$ python -q
>>> import numpy as np
>>> import numpy.linalg as la
>>> np.set_printoptions(precision=2, suppress=True, linewidth=160, sign=" ")
>>> A = np.loadtxt("mat.csv", delimiter=",")
>>> A
array([[ 0.04,  0.12, -0.22,  0.44,  0.01,  0.61,  0.33,  0.01],
       [ 0.78, -0.17, -0.15,  0.16, -1.21,  0.71,  1.28,  0.75],
       [ 0.31, -0.54, -0.25, -0.63, -0.21, -0.23,  0.69,  0.21],
       [-0.28, -0.23, -0.17,  0.28, -0.03, -0.04,  0.2 , -0.32],
       [ 0.25,  0.09,  0.28, -0.49,  0.44, -0.65, -0.26,  0.11],
       [ 0.61,  0.82,  0.26, -0.42,  0.24, -0.1 ,  0.32,  0.23],
       [ 0.2 ,  0.75,  0.95, -0.43,  0.45, -0.13, -0.47, -0.14],
       [-0.32, -0.86, -0.19, -0.1 , -0.25,  0.08,  0.18,  0.33],
       [ 0.01, -0.91, -0.81,  0.29, -0.83, -0.1 ,  0.02, -0.1 ],
       [ 0.04, -0.09,  0.08, -0.15,  0.15, -0.14,  0.41,  0.16],
       [ 0.01,  0.32, -0.23, -0.17,  0.32, -0.19, -0.62, -0.34],
       [ 0.05,  0.06,  0.73, -0.14,  0.54, -0.2 ,  0.25,  0.01]])
>>> vec = np.array([3, 0, 2, 0, 0, -2, 1, 2])
>>> h1 = np.maximum(A @ vec, 0)
>>> np.maximum(A @ vec, 0) - np.maximum(-A @ vec, 0)
array([-1.19,  3.4 ,  2.  , -1.54,  2.57,  3.33,  2.01, -0.66, -1.57,  1.29, -1.35,  2.28])
>>> np.flatnonzero(h1 > 1e-9)
array([  1,   2,   4,   5,   6,   9,  11])
>>> np.tanh(A @ vec)
array([-0.83,  1.  ,  0.96, -0.91,  0.99,  1.  ,  0.96, -0.58, -0.92,  0.86, -0.87,  0.98])
>>> ang = np.radians(135)
>>> Rm = np.eye(8)
>>> Rm[2, 2] = Rm[4, 4] = np.cos(ang)
>>> Rm[2, 4], Rm[4, 2] = -np.sin(ang), np.sin(ang)
>>> print(Rm)
[[ 1.    0.    0.    0.    0.    0.    0.    0.  ]
 [ 0.    1.    0.    0.    0.    0.    0.    0.  ]
 [ 0.    0.   -0.71  0.   -0.71  0.    0.    0.  ]
 [ 0.    0.    0.    1.    0.    0.    0.    0.  ]
 [ 0.    0.    0.71  0.   -0.71  0.    0.    0.  ]
 [ 0.    0.    0.    0.    0.    1.    0.    0.  ]
 [ 0.    0.    0.    0.    0.    0.    1.    0.  ]
 [ 0.    0.    0.    0.    0.    0.    0.    1.  ]]
>>> out = A @ Rm.T
>>> np.allclose(A @ A.T, out @ out.T)
True
>>> out
array([[ 0.04,  0.12,  0.15,  0.44, -0.16,  0.61,  0.33,  0.01],
       [ 0.78, -0.17,  0.96,  0.16,  0.75,  0.71,  1.28,  0.75],
       [ 0.31, -0.54,  0.33, -0.63, -0.03, -0.23,  0.69,  0.21],
       [-0.28, -0.23,  0.14,  0.28, -0.1 , -0.04,  0.2 , -0.32],
       [ 0.25,  0.09, -0.51, -0.49, -0.11, -0.65, -0.26,  0.11],
       [ 0.61,  0.82, -0.35, -0.42,  0.01, -0.1 ,  0.32,  0.23],
       [ 0.2 ,  0.75, -0.99, -0.43,  0.35, -0.13, -0.47, -0.14],
       [-0.32, -0.86,  0.31, -0.1 ,  0.04,  0.08,  0.18,  0.33],
       [ 0.01, -0.91,  1.16,  0.29,  0.01, -0.1 ,  0.02, -0.1 ],
       [ 0.04, -0.09, -0.16, -0.15, -0.05, -0.14,  0.41,  0.16],
       [ 0.01,  0.32, -0.06, -0.17, -0.39, -0.19, -0.62, -0.34],
       [ 0.05,  0.06, -0.9 , -0.14,  0.13, -0.2 ,  0.25,  0.01]])
>>> np.round(la.det(Rm), 2), np.round(np.trace(Rm), 2)
(np.float64(1.0), np.float64(4.59))
>>> np.abs(out - A).max(axis=0)
array([ 0.  ,  0.  ,  1.97,  0.  ,  1.96,  0.  ,  0.  ,  0.  ])
>>> la.svd(A, compute_uv=False), la.svd(out, compute_uv=False)
(array([ 3.  ,  2.11,  1.47,  1.03,  0.72,  0.5 ,  0.36,  0.25]), array([ 3.  ,  2.11,  1.47,  1.03,  0.72,  0.5 ,  0.36,  0.25]))
>>> A.reshape(2, -1)
array([[ 0.04,  0.12, -0.22,  0.44,  0.01,  0.61,  0.33,  0.01,  0.78, -0.17, -0.15,  0.16, -1.21,  0.71,  1.28,  0.75,  0.31, -0.54, -0.25, -0.63, -0.21,
        -0.23,  0.69,  0.21, -0.28, -0.23, -0.17,  0.28, -0.03, -0.04,  0.2 , -0.32,  0.25,  0.09,  0.28, -0.49,  0.44, -0.65, -0.26,  0.11,  0.61,  0.82,
         0.26, -0.42,  0.24, -0.1 ,  0.32,  0.23],
       [ 0.2 ,  0.75,  0.95, -0.43,  0.45, -0.13, -0.47, -0.14, -0.32, -0.86, -0.19, -0.1 , -0.25,  0.08,  0.18,  0.33,  0.01, -0.91, -0.81,  0.29, -0.83,
        -0.1 ,  0.02, -0.1 ,  0.04, -0.09,  0.08, -0.15,  0.15, -0.14,  0.41,  0.16,  0.01,  0.32, -0.23, -0.17,  0.32, -0.19, -0.62, -0.34,  0.05,  0.06,
         0.73, -0.14,  0.54, -0.2 ,  0.25,  0.01]])
>>> T = A.reshape(12, 2, -1)
>>> np.einsum("ihd,ihd->ih", T, T)
array([[ 0.26,  0.48],
       [ 0.69,  4.17],
       [ 0.85,  0.62],
       [ 0.24,  0.14],
       [ 0.39,  0.7 ],
       [ 1.29,  0.22],
       [ 1.69,  0.46],
       [ 0.89,  0.21],
       [ 1.57,  0.71],
       [ 0.04,  0.24],
       [ 0.18,  0.64],
       [ 0.56,  0.39]])
>>> np.swapaxes(T, 1, 2)[2]
array([[ 0.31, -0.21],
       [-0.54, -0.23],
       [-0.25,  0.69],
       [-0.63,  0.21]])
>>> np.einsum("ihd,jhd->hij", T, T).shape
(2, 12, 12)
>>> print(T.sum(axis=1))
[[ 0.05  0.73  0.11  0.45]
 [-0.43  0.54  1.13  0.91]
 [ 0.1  -0.77  0.44 -0.42]
 [-0.31 -0.27  0.03 -0.04]
 [ 0.69 -0.56  0.02 -0.38]
 [ 0.85  0.72  0.58 -0.19]
 [ 0.65  0.62  0.48 -0.57]
 [-0.57 -0.78 -0.01  0.23]
 [-0.82 -1.01 -0.79  0.19]
 [ 0.19 -0.23  0.49  0.01]
 [ 0.33  0.13 -0.85 -0.51]
 [ 0.59 -0.14  0.98 -0.13]]
>>> hat = A @ la.solve(A.T @ A, A.T)
>>> np.round(la.eigvalsh(hat), 2) + 0
array([ 0.,  0.,  0.,  0.,  1.,  1.,  1.,  1.,  1.,  1.,  1.,  1.])
>>> np.trace(hat)
np.float64(8.0)
>>> np.diag(hat)
array([ 0.83,  0.83,  0.89,  0.58,  0.66,  0.55,  0.79,  0.68,  0.76,  0.24,  0.46,  0.73])
>>> X = np.load("run19.npy")
>>> X
array([[ -0.4,  -1. ,   1.4, -19. ,   0.3,   0.2,  -0.8,  -1.2,  -0.2],
       [ -0.7,   0.9,   0.2,  10. ,  -1.8,   1.7,  -1.5,   0.6,   0.1],
       [ -1.1,   0.5,  -1.1,  -8. ,   0.5,  -2.2,  -0.3,  -0.4,   0.4],
       [ -0.7,  -0.9,   0. ,   9. ,   0.3,  -1.6,  -1.1,   1.1,  -0.4],
       [ -0.6,   1.8,  -0.5,  -4. ,  -0.2,   0.3,   1.8,  -1.4,  -1.2],
       [ -1.9,   0.6,  -2. ,  -7. ,  -1. ,  -2.5,  -0.6,   1. ,  -0.1],
       [ -2.4,   1. ,   0.2,  -3. ,  -0.6,  -1.4,  -0.7,   1.1,   0.4],
       [  0. ,   0.6,  -1. , -18. ,   0.4,  -0.4,  -0.4,  -0.9,   0.3],
       [ -1.1,   1.3,  -0.6,   4. ,  -0.6,   0.3,  -1.3,  -1.4,  -0.5],
       [  2.5,  -1.4,   0.8,   4. ,   1.3,   0.5,   0.4,  -1.3,   0.2],
       [  1.3,  -0.9,   0.3,  -1. ,  -0.6,  -0.1,  -0.8,  -0.5,  -0.1],
       [  2.6,  -0.5,  -1.1, -18. ,  -0.3,   0.3,  -1.6,  -1.2,  -1.7],
       [ -2. ,   0.2,  -0.9,  -3. ,  -0.3,  -0.9,  -0.8,   2.6,   0.6],
       [  0.1,  -1.3,  -0.7,   6. ,  -2.4,  -1.5,  -1. ,  -1.9,   0. ]])
>>> hat = X @ la.solve(X.T @ X, X.T)
>>> print(np.allclose(hat @ hat, hat))
True
>>> hat @ X[:, 5]
array([ 0.2,  1.7, -2.2, -1.6,  0.3, -2.5, -1.4, -0.4,  0.3,  0.5, -0.1,  0.3, -0.9, -1.5])
>>> np.diag(hat)
array([ 0.94,  0.63,  0.47,  0.72,  0.75,  0.44,  0.75,  0.5 ,  0.77,  0.4 ,  0.32,  0.89,  0.54,  0.9 ])
>>> vec = np.array([2, 1, 1, 1, 1, 1, 1, 2])
>>> y = A @ vec
>>> y
array([ 1.39,  3.68, -0.13, -1.19,  0.13,  2.8 ,  1.24, -1.12, -2.52,  0.66, -1.23,  1.36])
>>> la.lstsq(A, y)[0]
array([ 2.,  1.,  1.,  1.,  1.,  1.,  1.,  2.])
>>> np.round(la.pinv(A) @ A, 2) + 0
array([[ 1.,  0.,  0.,  0.,  0.,  0.,  0.,  0.],
       [ 0.,  1.,  0.,  0.,  0.,  0.,  0.,  0.],
       [ 0.,  0.,  1.,  0.,  0.,  0.,  0.,  0.],
       [ 0.,  0.,  0.,  1.,  0.,  0.,  0.,  0.],
       [ 0.,  0.,  0.,  0.,  1.,  0.,  0.,  0.],
       [ 0.,  0.,  0.,  0.,  0.,  1.,  0.,  0.],
       [ 0.,  0.,  0.,  0.,  0.,  0.,  1.,  0.],
       [ 0.,  0.,  0.,  0.,  0.,  0.,  0.,  1.]])
>>> rng = np.random.default_rng(912521)
>>> y = y + 0.1 * rng.normal(size=12)
>>> y
array([ 1.44,  3.56, -0.07, -1.39,  0.19,  2.83,  1.25, -1.07, -2.34,  0.77, -1.35,  1.32])
>>> b, *_ = la.lstsq(A, y)
>>> b
array([ 2.25,  0.8 ,  0.94,  1.08,  1.19,  1.02,  0.84,  2.19])
>>> b.round()
array([ 2.,  1.,  1.,  1.,  1.,  1.,  1.,  2.])
>>> print(np.round(la.norm(y - A @ b), 2))
0.29
>>> out = np.c_[X[:, :2] @ np.array([[7, 0], [4, 9]]), np.array([-3, 3, -1, 3, -2, -1, -3, 1, 1, -3, -1, 0, 3, -3])]
>>> out
array([[ -6.8,  -9. ,  -3. ],
       [ -1.3,   8.1,   3. ],
       [ -5.7,   4.5,  -1. ],
       [ -8.5,  -8.1,   3. ],
       [  3. ,  16.2,  -2. ],
       [-10.9,   5.4,  -1. ],
       [-12.8,   9. ,  -3. ],
       [  2.4,   5.4,   1. ],
       [ -2.5,  11.7,   1. ],
       [ 11.9, -12.6,  -3. ],
       [  5.5,  -8.1,  -1. ],
       [ 16.2,  -4.5,   0. ],
       [-13.2,   1.8,   3. ],
       [ -4.5, -11.7,  -3. ]])
>>> la.matrix_rank(np.c_[X, out])
np.int64(10)
>>> la.matrix_rank(out)
np.int64(3)
>>> np.round(la.norm(out - X @ la.lstsq(X, out)[0], axis=0), 2) + 0
array([ 0.  ,  0.  ,  3.59])
>>> u = np.array([1, -1])
>>> np.polyval(u, X[11])
array([  1.6,  -1.5,  -2.1, -19. ,  -1.3,  -0.7,  -2.6,  -2.2,  -2.7])
>>> np.convolve(X[11], u)
array([  2.6,  -3.1,  -0.6, -16.9,  17.7,   0.6,  -1.9,   0.4,  -0.5,   1.7])
>>> data = np.array([[-5, -6, 8, -5, -6, 1, -6, -9, -8, 6, -7, 5, -7, -9],
...     [0, -7, 6, -9, 1, -4, -8, -8, -9, -9, -3, -2, 4, 2],
...     [-7, 4, -4, 9, 5, -6, 2, 2, 6, -4, -1, -7, -9, 5],
...     [-2, 3, 8, 4, -4, 1, 3, 5, 4, 3, 1, -2, -6, -2],
...     [-2, -8, 5, -3, -8, -1, -1, -4, 6, -1, -6, 7, -3, -4],
...     [1, 0, 2, -4, 3, 6, 3, 6, -7, -9, 0, 8, 3, 7],
...     [1, -2, 9, 6, -2, -5, -2, 4, 6, 2, -1, 2, 5, 2],
...     [-9, 2, -2, -6, 1, 1, 4, -5, -1, 7, 3, -9, -4, 7],
...     [6, -7, -8, -3, 7, -9, 5, 2, 4, -7, -2, 0, -6, 2],
...     [3, 7, 0, -8, -7, -4, 5, 4, -3, 5, -2, 9, 4, -3]])
>>> data[-1] = data[0] + 4 * data[1]
>>> data
array([[ -5,  -6,   8,  -5,  -6,   1,  -6,  -9,  -8,   6,  -7,   5,  -7,  -9],
       [  0,  -7,   6,  -9,   1,  -4,  -8,  -8,  -9,  -9,  -3,  -2,   4,   2],
       [ -7,   4,  -4,   9,   5,  -6,   2,   2,   6,  -4,  -1,  -7,  -9,   5],
       [ -2,   3,   8,   4,  -4,   1,   3,   5,   4,   3,   1,  -2,  -6,  -2],
       [ -2,  -8,   5,  -3,  -8,  -1,  -1,  -4,   6,  -1,  -6,   7,  -3,  -4],
       [  1,   0,   2,  -4,   3,   6,   3,   6,  -7,  -9,   0,   8,   3,   7],
       [  1,  -2,   9,   6,  -2,  -5,  -2,   4,   6,   2,  -1,   2,   5,   2],
       [ -9,   2,  -2,  -6,   1,   1,   4,  -5,  -1,   7,   3,  -9,  -4,   7],
       [  6,  -7,  -8,  -3,   7,  -9,   5,   2,   4,  -7,  -2,   0,  -6,   2],
       [ -5, -34,  32, -41,  -2, -15, -38, -41, -44, -30, -19,  -3,   9,  -1]])
>>> u = np.array([0, 0, 3])
>>> np.cross(data[8, :3], data[6, :3])
array([-79, -62,  -5])
>>> C2 = data.T @ data
>>> np.round(la.eigvalsh(C2)[::-1], 2) + 0
array([ 11403.78,    808.89,    585.15,    477.94,    312.44,    207.41,    131.89,     66.14,     39.36,      0.  ,      0.  ,      0.  ,      0.  ,
            0.  ])
>>> np.diag(C2)
array([  226,  1387,  1382,  1990,   209,   423,  1612,  1952,  2271,  1226,   471,   289,   358,   237])
>>> la.matrix_rank(C2)
np.int64(9)
>>> np.trace(C2), (data ** 2).sum()
(np.int64(14033), np.int64(14033))
>>> (data @ data.T).shape
(10, 10)
>>> la.cond(data) > 100
np.True_
>>> out = A + rng.integers(-2, 3, (12, 5)) @ rng.integers(-2, 3, (5, 8))
>>> out
array([[ 7.04, -5.88, -6.22, -3.56, -3.99,  1.61, -2.67, -1.99],
       [ 0.78,  4.83, -0.15,  0.16,  1.79, -0.29,  3.28,  5.75],
       [ 4.31, -4.54, -4.25, -2.63, -4.21,  0.77,  0.69,  4.21],
       [ 4.72,  0.77,  1.83, -3.72, -0.03, -0.04,  5.2 ,  7.68],
       [ 1.25, -1.91,  2.28, -0.49,  1.44, -1.65, -1.26, -4.89],
       [ 3.61,  4.82, -5.74, -3.42,  0.24,  0.9 ,  0.32,  6.23],
       [ 7.2 ,  0.75, -1.05, -1.43,  4.45, -4.13, -0.47,  1.86],
       [-1.32,  3.14,  1.81, -2.1 , -1.25,  2.08,  5.18,  9.33],
       [ 4.01,  4.09, -0.81,  2.29,  7.17, -6.1 ,  2.02,  5.9 ],
       [ 0.04, -6.09,  4.08, -3.15, -6.85,  3.86,  3.41,  1.16],
       [ 6.01, -0.68, -8.23, -0.17,  2.32, -3.19, -4.62, -0.34],
       [-3.95,  0.06,  0.73,  3.86,  1.54, -1.2 , -1.75, -2.99]])
>>> out - A
array([[ 7., -6., -6., -4., -4.,  1., -3., -2.],
       [ 0.,  5.,  0.,  0.,  3., -1.,  2.,  5.],
       [ 4., -4., -4., -2., -4.,  1.,  0.,  4.],
       [ 5.,  1.,  2., -4.,  0.,  0.,  5.,  8.],
       [ 1., -2.,  2.,  0.,  1., -1., -1., -5.],
       [ 3.,  4., -6., -3.,  0.,  1.,  0.,  6.],
       [ 7.,  0., -2., -1.,  4., -4.,  0.,  2.],
       [-1.,  4.,  2., -2., -1.,  2.,  5.,  9.],
       [ 4.,  5.,  0.,  2.,  8., -6.,  2.,  6.],
       [ 0., -6.,  4., -3., -7.,  4.,  3.,  1.],
       [ 6., -1., -8.,  0.,  2., -3., -4.,  0.],
       [-4.,  0.,  0.,  4.,  1., -1., -2., -3.]])
>>> la.matrix_rank(out - A, tol=1e-8)
np.int64(5)
>>> np.abs(out - A).sum(axis=1)
array([ 33.,  16.,  23.,  25.,  13.,  23.,  20.,  26.,  33.,  28.,  24.,  15.])
